% python3 -q
>>> import numpy as np
>>> np.set_printoptions(suppress=True, linewidth=100)
>>> feats = np.load("w.npy")
>>> feats
array([[-0.26, -0.17,  0.27,  0.1 , -0.15],
       [-2.33, -1.54,  2.33,  0.75, -1.52],
       [-3.75, -2.49,  3.75,  1.24, -2.49],
       [-2.41, -1.59,  2.39,  0.77, -1.6 ],
       [ 5.05,  3.35, -5.01, -1.68,  3.31],
       [ 0.29,  0.21, -0.3 , -0.11,  0.19],
       [ 3.64,  2.42, -3.64, -1.2 ,  2.44],
       [ 3.34,  2.21, -3.3 , -1.09,  2.18],
       [ 3.42,  2.26, -3.4 , -1.16,  2.3 ],
       [ 2.72,  1.84, -2.75, -0.91,  1.84],
       [-4.18, -2.79,  4.22,  1.43, -2.8 ],
       [-5.71, -3.81,  5.74,  1.91, -3.83],
       [ 1.87,  1.27, -1.91, -0.63,  1.29],
       [ 0.65,  0.44, -0.66, -0.24,  0.44],
       [ 0.65,  0.44, -0.65, -0.24,  0.43],
       [ 3.51,  2.33, -3.58, -1.17,  2.36],
       [-3.42, -2.3 ,  3.4 ,  1.14, -2.31],
       [ 0.88,  0.6 , -0.9 , -0.31,  0.59],
       [-1.42, -0.94,  1.4 ,  0.48, -0.94],
       [ 4.8 ,  3.21, -4.82, -1.62,  3.19],
       [ 4.53,  3.03, -4.52, -1.49,  3.04],
       [ 6.17,  4.14, -6.22, -2.07,  4.13],
       [ 3.21,  2.12, -3.16, -1.06,  2.14],
       [-5.99, -3.94,  6.04,  2.03, -4.02],
       [-1.32, -0.83,  1.35,  0.43, -0.85],
       [-0.75, -0.5 ,  0.74,  0.21, -0.5 ],
       [-1.51, -0.98,  1.5 ,  0.5 , -1.  ]])
>>> Xc = feats - feats.mean(axis=0)
>>> left, sv, Vt = np.linalg.svd(Xc, full_matrices=False)
>>> np.linalg.matrix_rank(Xc)
np.int64(5)
>>> (np.sign(left[:, 0]) == np.sign(left[0, 0])).astype(int)
array([1, 1, 1, 1, 0, 1, 0, 0, 0, 0, 1, 1, 0, 0, 0, 0, 1, 0, 1, 0, 0, 0, 0, 1, 1, 1, 1])
>>> np.abs(left[:, 0]).argmax()
np.int64(23)
>>> np.round(Vt[0] * np.sign(Vt[0, np.abs(Vt[0]).argmax()]), 2)
array([-0.58, -0.38,  0.58,  0.19, -0.39])
>>> Q, Rm = np.linalg.qr(feats)
>>> np.round(np.abs(np.diag(Rm)), 2)
array([17.55,  0.1 ,  0.15,  0.09,  0.1 ])
>>> np.trace(Q @ Q.T)
np.float64(5.0)
>>> Q.shape, Rm.shape
((27, 5), (5, 5))
>>> np.round(Q.T @ Q, 2) + 0
array([[1., 0., 0., 0., 0.],
       [0., 1., 0., 0., 0.],
       [0., 0., 1., 0., 0.],
       [0., 0., 0., 1., 0.],
       [0., 0., 0., 0., 1.]])
>>> np.linalg.cond(feats) > 100
np.True_
>>> round(np.linalg.norm(feats, 2) / np.linalg.norm(feats), 2)
np.float64(1.0)
>>> x = np.array([0, 0, 2, 3, -1])
>>> rhs = feats @ x
>>> np.round(np.linalg.solve(feats.T @ feats, feats.T @ rhs), 2) + 0
array([ 0.,  0.,  2.,  3., -1.])
>>> rng = np.random.default_rng(87)
>>> rhs = rhs + 0.1 * rng.normal(size=27)
>>> rhs.round(2)
array([  1.04,   8.42,  13.76,   8.85, -18.44,  -1.18, -13.24, -12.05, -12.42, -10.17,  15.45,
        21.04,  -7.05,  -2.29,  -2.44, -13.14,  12.59,  -3.46,   5.25, -17.73, -16.62, -22.81,
       -11.77,  22.1 ,   4.73,   2.69,   5.59])
>>> beta, *_ = np.linalg.lstsq(feats, rhs)
>>> np.round(feats.T @ (rhs - feats @ beta), 2) + 0
array([0., 0., 0., 0., 0.])
>>> M = np.loadtxt("m.csv", delimiter=",")
>>> M
array([[ 0.54,  0.3 , -0.4 , -0.65],
       [ 0.89,  0.35,  0.65,  0.96],
       [-0.64,  0.09, -0.56, -0.8 ],
       [-0.78, -0.38,  0.24,  0.35],
       [ 0.57,  0.87, -0.69, -0.13],
       [ 0.99, -0.68,  0.96,  0.99],
       [ 0.46, -0.97,  0.97,  0.91],
       [ 0.29, -0.45,  0.42,  0.19],
       [ 0.72,  0.31,  0.6 ,  0.95],
       [ 0.57, -0.98,  0.99,  0.96],
       [-0.72, -0.87,  0.56, -0.31],
       [-0.98, -0.88,  0.4 , -0.29],
       [ 0.42, -0.27,  0.47,  0.54],
       [-1.  , -0.83, -0.83, -1.  ],
       [ 0.5 , -0.32,  0.32,  0.04],
       [ 0.5 , -0.72,  0.87,  0.91],
       [-0.05, -0.44,  0.09, -0.49],
       [-0.97,  0.33, -0.73, -0.71],
       [ 0.64,  0.03,  0.56,  0.86],
       [-0.38, -0.04, -0.26, -0.52],
       [-0.95, -0.94,  0.73,  0.21],
       [ 0.99,  0.93, -0.49,  0.34],
       [-0.05, -0.14,  0.09,  0.01],
       [-0.98, -0.96,  0.4 , -0.83],
       [-0.99, -0.4 , -0.88, -0.99],
       [-0.72, -0.85,  0.56, -0.17],
       [-0.74, -0.26,  0.06,  0.09],
       [-0.87,  0.92, -0.99, -0.99]])
>>> w1 = np.array([[0, 2, 0, 2], [0, 0, 0, 0], [2, 2, 1, 1], [3, 2, 3, 2]])
>>> beta = np.array([-3, -8, -1, 0])
>>> hid = np.maximum(M @ w1 + beta, 0)
>>> (hid > 0).astype(int)
array([[0, 0, 0, 0],
       [1, 0, 1, 1],
       [0, 0, 0, 0],
       [0, 0, 1, 0],
       [0, 0, 0, 1],
       [1, 0, 1, 1],
       [1, 0, 1, 1],
       [0, 0, 0, 1],
       [1, 0, 1, 1],
       [1, 0, 1, 1],
       [0, 0, 0, 0],
       [0, 0, 0, 0],
       [0, 0, 1, 1],
       [0, 0, 0, 0],
       [0, 0, 0, 1],
       [1, 0, 1, 1],
       [0, 0, 0, 0],
       [0, 0, 0, 0],
       [1, 0, 1, 1],
       [0, 0, 0, 0],
       [0, 0, 1, 0],
       [0, 0, 0, 1],
       [0, 0, 0, 1],
       [0, 0, 0, 0],
       [0, 0, 0, 0],
       [0, 0, 0, 0],
       [0, 0, 0, 0],
       [0, 0, 0, 0]])
>>> np.linalg.matrix_rank(hid)
np.int64(3)
>>> cent = np.array([[0, 1], [2, 1], [0, 2], [1, 1]])
>>> w1 @ cent
array([[ 6,  4],
       [ 0,  0],
       [ 5,  7],
       [ 6, 13]])
>>> data = np.load("dump.npy")
>>> data
array([[0, 4, 0, 5, 5],
       [4, 0, 4, 2, 4],
       [5, 1, 2, 4, 0],
       [5, 4, 0, 1, 3],
       [0, 1, 5, 4, 2]])
>>> A2 = data / np.linalg.norm(data, axis=1, keepdims=True)
>>> C2 = A2 @ A2.T
>>> np.round(np.linalg.norm(A2, axis=1), 2)
array([1., 1., 1., 1., 1.])
>>> (np.abs(C2) > 0.9).astype(int)
array([[1, 0, 0, 0, 0],
       [0, 1, 0, 0, 0],
       [0, 0, 1, 0, 0],
       [0, 0, 0, 1, 0],
       [0, 0, 0, 0, 1]])
>>> def softmax(z):
...     e = np.exp(z - z.max(axis=-1, keepdims=True))
...     return e / e.sum(axis=-1, keepdims=True)
... 
>>> np.round(softmax(data[3] + 2), 2) + 0
array([0.65, 0.24, 0.  , 0.01, 0.09])
>>> S = data @ data.T / np.sqrt(5)
>>> np.round(softmax(S)[3] @ data, 2) + 0
array([4.99, 4.  , 0.  , 1.01, 3.  ])
>>> np.round(softmax(S), 2) + 0
array([[1.  , 0.  , 0.  , 0.  , 0.  ],
       [0.  , 1.  , 0.  , 0.  , 0.  ],
       [0.  , 0.01, 0.99, 0.  , 0.  ],
       [0.  , 0.  , 0.  , 1.  , 0.  ],
       [0.  , 0.01, 0.  , 0.  , 0.98]])
>>> np.round(softmax(S + np.triu(np.full(S.shape, -np.inf), 1)), 2) + 0
array([[1.  , 0.  , 0.  , 0.  , 0.  ],
       [0.  , 1.  , 0.  , 0.  , 0.  ],
       [0.  , 0.01, 0.99, 0.  , 0.  ],
       [0.  , 0.  , 0.  , 1.  , 0.  ],
       [0.  , 0.01, 0.  , 0.  , 0.98]])
>>> W0 = np.arange(42).reshape(6, 7) + 5
>>> W0
array([[ 5,  6,  7,  8,  9, 10, 11],
       [12, 13, 14, 15, 16, 17, 18],
       [19, 20, 21, 22, 23, 24, 25],
       [26, 27, 28, 29, 30, 31, 32],
       [33, 34, 35, 36, 37, 38, 39],
       [40, 41, 42, 43, 44, 45, 46]])
>>> left, sv, Vt = np.linalg.svd(W0)
>>> V = Vt[:(sv > 1e-8).sum()]
>>> x = W0[4] + 4 * W0[3] + rng.integers(2) * np.eye(7)[4]
>>> x
array([137., 142., 147., 152., 158., 162., 167.])
>>> np.round(V.T @ V, 2) + 0
array([[ 0.46,  0.36,  0.25,  0.14,  0.04, -0.07, -0.18],
       [ 0.36,  0.29,  0.21,  0.14,  0.07,  0.  , -0.07],
       [ 0.25,  0.21,  0.18,  0.14,  0.11,  0.07,  0.04],
       [ 0.14,  0.14,  0.14,  0.14,  0.14,  0.14,  0.14],
       [ 0.04,  0.07,  0.11,  0.14,  0.18,  0.21,  0.25],
       [-0.07,  0.  ,  0.07,  0.14,  0.21,  0.29,  0.36],
       [-0.18, -0.07,  0.04,  0.14,  0.25,  0.36,  0.46]])
